% python3 -q
>>> import numpy as np
>>> np.set_printoptions(suppress=True, linewidth=160)
>>> W0 = np.load("sample11.npy")
>>> W0
array([[ 0.11, -1.46, -1.46],
       [-0.27,  1.42,  0.03],
       [ 0.72,  1.11, -0.53],
       [ 1.97, -1.45, -0.5 ],
       [ 0.65, -4.5 , -0.59],
       [ 0.63, -1.31,  1.16],
       [ 0.01, -1.81,  0.86],
       [-0.13, -1.79, -0.33],
       [ 1.13,  4.95,  0.11],
       [ 0.17, -1.07, -0.09],
       [ 0.29,  3.72,  2.57],
       [ 1.  ,  3.24,  2.58],
       [ 0.38, -0.12,  0.73],
       [ 0.8 , -2.36, -2.19],
       [-0.3 ,  2.91,  3.36],
       [-0.15,  4.42, -1.  ],
       [-0.16,  0.89, -0.89],
       [-2.  ,  1.15, -0.85],
       [ 0.75, -0.63,  1.91],
       [ 0.05,  0.91,  0.82],
       [ 0.53,  3.04, -0.31],
       [ 0.27,  5.06,  0.21],
       [ 1.02, -0.22,  1.77],
       [ 0.02, -3.26,  1.26],
       [-0.2 ,  2.63, -0.23],
       [ 0.06, -1.13, -0.77]])
>>> P = W0 @ np.linalg.solve(W0.T @ W0, W0.T)
>>> np.round(np.diag(P), 2)
array([0.05, 0.02, 0.06, 0.3 , 0.14, 0.07, 0.05, 0.02, 0.25, 0.01, 0.17, 0.2 , 0.02, 0.18, 0.27, 0.17, 0.03, 0.28, 0.11, 0.02, 0.09, 0.16, 0.12, 0.13, 0.05,
       0.02])
>>> np.linalg.matrix_rank(np.eye(26) - P)
np.int64(23)
>>> np.round(np.linalg.eigvalsh(P), 2) + 0
array([0., 0., 0., 0., 0., 0., 0., 0., 0., 0., 0., 0., 0., 0., 0., 0., 0., 0., 0., 0., 0., 0., 0., 1., 1., 1.])
>>> W2 = W0[[20, 11]].astype(float)
>>> for _ in range(3):
...     lab = np.linalg.norm(W0[:, None] - W2, axis=-1).argmin(axis=1)
...     W2 = np.array([W0[lab == j].mean(axis=0) for j in range(2)])
... 
>>> lab
array([0, 0, 0, 0, 0, 0, 0, 0, 1, 0, 1, 1, 0, 0, 1, 1, 0, 0, 0, 0, 1, 1, 0, 0, 1, 0])
>>> np.abs(W2[1] - W2[0]).argmax()
np.int64(1)
>>> np.bincount(lab)
array([18,  8])
>>> W2.round(2)
array([[ 0.27, -0.87,  0.02],
       [ 0.32,  3.75,  0.91]])
>>> def softmax(z):
...     e = np.exp(z - z.max(axis=-1, keepdims=True))
...     return e / e.sum(axis=-1, keepdims=True)
... 
>>> np.round(softmax(10 * W2[1]), 2) + 0
array([0., 1., 0.])
>>> np.round(softmax(W2).sum(axis=1), 2)
array([1., 1.])
>>> scores = W2 @ W2.T / np.sqrt(3)
>>> np.round(softmax(scores), 2) + 0
array([[0.91, 0.09],
       [0.  , 1.  ]])
>>> np.round(softmax(scores + np.triu(np.full(scores.shape, -np.inf), 1)), 2) + 0
array([[1., 0.],
       [0., 1.]])
>>> m1 = np.load("case16.npy")
>>> m1
array([[5, 2, 8],
       [6, 4, 6]])
>>> C2 = m1.T @ m1
>>> np.round(np.linalg.eigvalsh(C2)[::-1], 2) + 0
array([176.54,   4.46,   0.  ])
>>> C2
array([[ 61,  34,  76],
       [ 34,  20,  40],
       [ 76,  40, 100]])
>>> np.linalg.matrix_rank(C2)
np.int64(2)
>>> A2 = m1[0, 0] * m1[1:] - np.outer(m1[1:, 0], m1[0])
>>> A2
array([[  0,   8, -18]])
>>> m1[:, 0] / m1[0, 0]
array([1. , 1.2])
>>> np.linalg.matrix_rank(A2), np.linalg.matrix_rank(m1)
(np.int64(1), np.int64(2))
>>> m1 - m1[0]
array([[ 0,  0,  0],
       [ 1,  2, -2]])
>>> np.unravel_index(np.abs(m1).argmax(), m1.shape)
(np.int64(0), np.int64(2))
>>> np.linalg.rank(m1)
Traceback (most recent call last):
  File "<python-input-32>", line 1, in <module>
    np.linalg.rank(m1)
    ^^^^^^^^^^^^^^
AttributeError: module 'numpy.linalg' has no attribute 'rank'
>>> m1.shape
(2, 3)
>>> F = np.load("w.npy")
>>> F
array([[16, 20, 12, 32],
       [20, 25, 15, 40],
       [12, 15,  9, 24],
       [32, 40, 24, 64]])
>>> # rows and columns are dependent
>>> w, V = np.linalg.eigh(F)
>>> x0 = np.array([2, 0, 1, 3])
>>> (np.sign(V[:, -1].round(6)) == np.sign(V[0, -1].round(6))).astype(int)
array([1, 1, 1, 1])
>>> np.abs(F).sum(axis=1).max(), round(np.abs(w).max(), 2)
(np.int64(160), np.float64(114.0))
>>> w, V = np.linalg.eigh(F)
>>> np.round(V.T @ V, 2) + 0
array([[1., 0., 0., 0.],
       [0., 1., 0., 0.],
       [0., 0., 1., 0.],
       [0., 0., 0., 1.]])
>>> np.round(np.linalg.eigvalsh(F + -3 * np.eye(4)), 2)
array([ -3.,  -3.,  -3., 111.])
>>> w.round(2) + 0
array([  0.,   0.,   0., 114.])
>>> np.round(V @ np.diag(w) @ V.T, 2)
array([[16., 20., 12., 32.],
       [20., 25., 15., 40.],
       [12., 15.,  9., 24.],
       [32., 40., 24., 64.]])
>>> np.unique(w.round(6) + 0, return_counts=True)[1]
array([3, 1])
>>> np.round(np.abs(V[:, -1]), 2)
array([0.37, 0.47, 0.28, 0.75])
>>> (w > 1e-8).sum(), (w < -1e-8).sum()
(np.int64(1), np.int64(0))
>>> J = np.loadtxt("mat.csv", delimiter=",")
>>> J
array([[ 0.9 , -1.7 ,  2.2 ],
       [ 2.36, -0.35, -0.03],
       [ 1.9 , -0.9 , -0.5 ],
       [-0.4 ,  0.8 ,  1.1 ]])
>>> t3 = np.stack([m1, -2 * m1, m1[::-1]])
>>> np.round(np.linalg.norm(t3, axis=(1, 2)), 2)
array([13.45, 26.91, 13.45])
>>> np.einsum("bij,cij->bc", t3, t3)
array([[ 181, -362,  172],
       [-362,  724, -344],
       [ 172, -344,  181]])
>>> A = np.loadtxt("test8.csv", delimiter=",")
>>> A
array([[ -4.61,  -8.1 ,  11.15],
       [  1.  , -27.19,  11.73],
       [  0.38, -25.38,  13.63],
       [ -5.37,  -8.33,  10.33],
       [ -6.12,  -6.87,  12.44],
       [ -4.37,  -5.8 ,  10.88],
       [  0.93, -26.36,  11.86],
       [ -5.38,  -7.07,  10.83],
       [  1.26, -23.28,  12.29],
       [ -3.22,  -6.18,  11.78],
       [  2.61, -23.91,  15.59],
       [ -5.84,  -7.03,  12.32],
       [ -6.  ,  -6.63,  10.87],
       [ -3.65,  -6.96,  11.24],
       [  1.18, -23.16,  12.33],
       [  2.13, -24.6 ,  12.41],
       [ -6.35,  -6.65,  11.49],
       [  0.96, -25.96,  14.33],
       [  1.06, -26.12,  14.38],
       [  0.36, -25.28,  13.91],
       [  0.1 , -24.74,  11.76],
       [  0.42, -24.64,  13.22],
       [ -7.08,  -7.56,  12.74],
       [ -0.31, -24.76,  13.61],
       [  0.61, -25.88,  14.2 ],
       [ -4.71,  -8.23,  11.38]])
>>> Q, V = np.linalg.qr(A[:, :2])[0], np.linalg.qr(A[:, 2:])[0]
>>> s = np.linalg.svd(Q.T @ V, compute_uv=False)
>>> s.round(2)
array([0.99])
>>> round(float(np.linalg.norm(Q @ Q.T - V @ V.T, 2)), 2)
1.0
>>> Ac = (A - A.mean(axis=0)) / A.std(axis=0)
>>> np.round(Ac.std(axis=0), 2)
array([1., 1., 1.])
>>> b = np.linalg.lstsq(np.delete(Ac, 2, axis=1), Ac[:, 2])[0]
>>> np.abs(b).argmax()
np.int64(1)
>>> b.round(2)
array([ 0.04, -0.63])
>>> w1 = np.array([[0, 0, 2, 3, 1, 0], [3, 1, 3, 1, 1, 1], [2, 3, 0, 1, 2, 0]])
>>> b = np.array([1, 2, 5, 0, -5, 2])
>>> hid = np.maximum(W0 @ w1 + b, 0)
>>> np.linalg.matrix_rank(hid)
np.int64(6)
>>> np.round((hid > 0).mean(axis=0), 2)
array([0.62, 0.77, 0.81, 0.62, 0.19, 0.88])
>>> W2 = np.array([[3, 0], [1, 2], [4, 5], [3, 0], [4, 0], [1, 2]])
>>> w1 @ W2
array([[21, 10],
       [30, 19],
       [20,  6]])
>>> (hid @ W2).round(6).argmax(axis=1)
array([1, 0, 0, 0, 0, 1, 1, 1, 0, 1, 0, 0, 0, 0, 0, 0, 1, 0, 0, 0, 0, 0, 0, 1, 0, 1])
>>> rng = np.random.default_rng(756)
>>> lab = rng.permutation(3)
>>> A2 = J[:, lab] * rng.choice([-1, 1], 3)
>>> A2
array([[-1.7 , -0.9 , -2.2 ],
       [-0.35, -2.36,  0.03],
       [-0.9 , -1.9 ,  0.5 ],
       [ 0.8 ,  0.4 , -1.1 ]])
>>> left, _, Vh = np.linalg.svd(J.T @ A2)
>>> np.round(left @ Vh, 2) + 0
array([[ 0., -1.,  0.],
       [ 1.,  0.,  0.],
       [ 0.,  0., -1.]])
>>> lab
array([1, 0, 2])
>>> X = np.loadtxt("layer16.csv", delimiter=",")
>>> X.round(2)
array([[ 0.43, -0.57,  0.7 ],
       [-0.57,  0.43,  0.7 ],
       [ 0.7 ,  0.7 ,  0.14]])
>>> # keeps lengths
>>> np.round(np.sort(np.abs(np.linalg.eigvals(X))), 2)
array([1., 1., 1.])
>>> np.round(np.abs(np.linalg.eigvals(X)).max(), 2)
np.float64(1.0)
>>> round(float(np.linalg.det(X)), 2)
-1.0
>>> np.trace(X)
np.float64(1.0)
>>> np.allclose(X, X.T)
True
>>> np.round(np.linalg.matrix_power(X, 4), 2) + 0
array([[1., 0., 0.],
       [0., 1., 0.],
       [0., 0., 1.]])
>>> lab = rng.permutation(3)
>>> lab
array([0, 2, 1])
>>> A2 = X[lab][:, lab]
>>> np.round(np.linalg.det(A2), 2), round(float(np.linalg.det(X[lab])), 2)
(np.float64(-1.0), 1.0)
>>> np.trace(A2)
np.float64(1.0)
>>> Ac = A - A.mean(axis=0)
>>> V = np.linalg.svd(Ac)[2][:2]
>>> A2 = Ac - Ac @ V.T @ V
>>> np.round(A2.std(axis=0), 2)
array([0.34, 0.2 , 0.89])
>>> np.round(np.linalg.norm(A2) / np.linalg.norm(Ac), 2)
np.float64(0.1)
>>> np.round(np.diag(V.T @ V), 2)
array([0.88, 0.96, 0.17])
>>> x0 = np.array([1, 1, 0])
>>> np.round(X @ (2 * x0), 2)
array([-0.29, -0.29,  2.8 ])
>>> np.linalg.norm(X @ x0) <= np.linalg.norm(X, 2) * np.linalg.norm(x0) + 1e-9
np.True_
>>> np.round(np.einsum("ij,j->i", X, x0), 2)
array([-0.14, -0.14,  1.4 ])
>>> np.round((X * x0).sum(axis=1), 2)
array([-0.14, -0.14,  1.4 ])
>>> np.round(X @ x0, 2)
array([-0.14, -0.14,  1.4 ])
>>> np.round(X * x0, 2)
array([[ 0.43, -0.57,  0.  ],
       [-0.57,  0.43,  0.  ],
       [ 0.7 ,  0.7 ,  0.  ]])
>>> (X @ x0).argmax()
np.int64(2)
>>> np.round(X @ np.eye(3)[1], 2)
array([-0.57,  0.43,  0.7 ])
>>> data = np.load("run3.npy")
>>> data
array([[-22.67,  -3.46,   2.62],
       [-20.56,  -4.1 ,   5.98],
       [ 16.75,   0.01,   4.47],
       [ 12.73,   2.97,  -4.49],
       [ -6.24,  -3.08,   3.93],
       [ -5.6 ,  -4.03,   6.2 ],
       [  7.02,   1.78,  -1.89],
       [ -6.42,  -0.02,  -2.79],
       [-30.84,  -2.14,   3.1 ],
       [-21.98,  -4.55,   7.73]])
>>> P = data @ np.linalg.solve(data.T @ data, data.T)
>>> np.allclose(P @ P, P)
True
>>> np.trace(P)
np.float64(3.0)
>>> np.round(P @ data[:, 0], 2)
array([-22.67, -20.56,  16.75,  12.73,  -6.24,  -5.6 ,   7.02,  -6.42, -30.84, -21.98])
